$ ipython --no-banner

In [1]: import numpy as np

In [2]: import numpy.linalg as la

In [3]: np.set_printoptions(precision=2, suppress=True, linewidth=140, floatmode="fixed")

In [4]: def rd(a):
   ...:     return np.round(a, 2) + 0
   ...: 

In [5]: W0 = np.loadtxt("w.csv", delimiter=",")

In [6]: W0
Out[6]: 
array([[ 0.90,  0.94,  0.01, -2.02,  3.11],
       [-0.82, -1.16, -0.20,  2.02, -3.03],
       [ 2.95,  2.88, -0.07, -6.02,  8.85],
       [ 1.91,  2.03, -0.08, -3.83,  6.06],
       [-1.11, -1.04,  0.01,  2.02, -3.25],
       [-2.96, -2.76, -0.12,  6.08, -8.94],
       [ 2.79,  2.92, -0.11, -6.00,  9.07],
       [-3.19, -3.17, -0.11,  5.92, -9.07]])

In [7]: x = np.array([1, 2, -5, 1, -4])

In [8]: target = W0 @ x

In [9]: c, lr = np.zeros(5), 1 / la.norm(W0, 2) ** 2

In [10]: for i in range(30):
    ...:     c -= lr * W0.T @ (W0 @ c - target)
    ...:     if i % 10 == 0: print(i, round(la.norm(W0 @ c - target), 2))
    ...: 
0 1.48
10 1.48
20 1.48

In [11]: rd(c)
Out[11]: array([-0.72, -0.73, -0.02,  1.49, -2.23])

In [12]: u = np.array([8, 2, 8])

In [13]: rd(np.correlate(W0[7], W0[2], "full"))
Out[13]: array([ -28.23,   -8.85,   18.33,   44.09, -134.44,   44.52,   17.36,   -8.66,  -26.76])

In [14]: rd(np.polyval(u, W0[7]))
Out[14]: array([ 83.03,  82.05,   7.88, 300.21, 647.98])

In [15]: rng = np.random.default_rng(73)

In [16]: z = rng.permutation(5)

In [17]: A2 = W0[:, z] * rng.choice([-1, 1], 5)

In [18]: A2
Out[18]: 
array([[-0.01,  2.02,  0.90,  3.11,  0.94],
       [ 0.20, -2.02, -0.82, -3.03, -1.16],
       [ 0.07,  6.02,  2.95,  8.85,  2.88],
       [ 0.08,  3.83,  1.91,  6.06,  2.03],
       [-0.01, -2.02, -1.11, -3.25, -1.04],
       [ 0.12, -6.08, -2.96, -8.94, -2.76],
       [ 0.11,  6.00,  2.79,  9.07,  2.92],
       [ 0.11, -5.92, -3.19, -9.07, -3.17]])

In [19]: Uu, _, vt = la.svd(W0.T @ A2)

In [20]: rd(la.lstsq(W0, A2)[0])
Out[20]: 
array([[ 0.00,  0.00,  1.00,  0.00,  0.00],
       [ 0.00,  0.00,  0.00,  0.00,  1.00],
       [-1.00,  0.00,  0.00,  0.00,  0.00],
       [ 0.00, -1.00,  0.00,  0.00,  0.00],
       [ 0.00,  0.00,  0.00,  1.00,  0.00]])

In [21]: W = np.array([[3, 3, 2, 3], [2, 1, 0, 1], [0, 3, 3, 1], [0, 3, 3, 1], [3, 0, 2, 3]])

In [22]: c = np.array([3, 3, 2, 1])

In [23]: H = np.maximum(W0 @ W + c, 0)

In [24]: rd((H > 0).mean(axis=0))
Out[24]: array([0.50, 0.62, 0.50, 0.50])

In [25]: Z = np.array([[1, 1], [7, 7], [8, 5], [9, 0]])

In [26]: W @ Z
Out[26]: 
array([[67, 34],
       [18,  9],
       [54, 36],
       [54, 36],
       [46, 13]])

In [27]: rd(H @ Z)
Out[27]: 
array([[160.74,  41.13],
       [ 33.88,  33.88],
       [401.51,  80.81],
       [287.92,  62.02],
       [ 33.04,  33.04],
       [ 64.68,  64.68],
       [404.05,  81.37],
       [ 53.83,  53.83]])

In [28]: arr = np.loadtxt("x.csv", delimiter=",")

In [29]: arr
Out[29]: 
array([[2.00, 0.00, 0.00, 0.00],
       [2.00, 0.00, 0.00, 0.00],
       [0.00, 0.00, 2.00, 0.00],
       [0.00, 0.00, 2.00, 0.00]])

In [30]: # column 3 repeats column 1

In [31]: rd(np.sort(la.eigvals(arr)))
Out[31]: array([0.00, 0.00, 2.00, 2.00])

In [32]: np.prod(np.diag(arr)), rd(la.det(arr))
Out[32]: (np.float64(0.0), np.float64(0.0))

In [33]: rd(la.matrix_power(arr - np.diag(np.diag(arr)), 4))
Out[33]: 
array([[0.00, 0.00, 0.00, 0.00],
       [0.00, 0.00, 0.00, 0.00],
       [0.00, 0.00, 0.00, 0.00],
       [0.00, 0.00, 0.00, 0.00]])

In [34]: arr @ arr
Out[34]: 
array([[4.00, 0.00, 0.00, 0.00],
       [4.00, 0.00, 0.00, 0.00],
       [0.00, 0.00, 4.00, 0.00],
       [0.00, 0.00, 4.00, 0.00]])

In [35]: la.matrix_rank(arr - arr[0, 0] * np.eye(4))
Out[35]: np.int64(2)

In [36]: [int(la.matrix_rank(la.matrix_power(arr, p))) for p in range(1, 5)]
Out[36]: [2, 2, 2, 2]
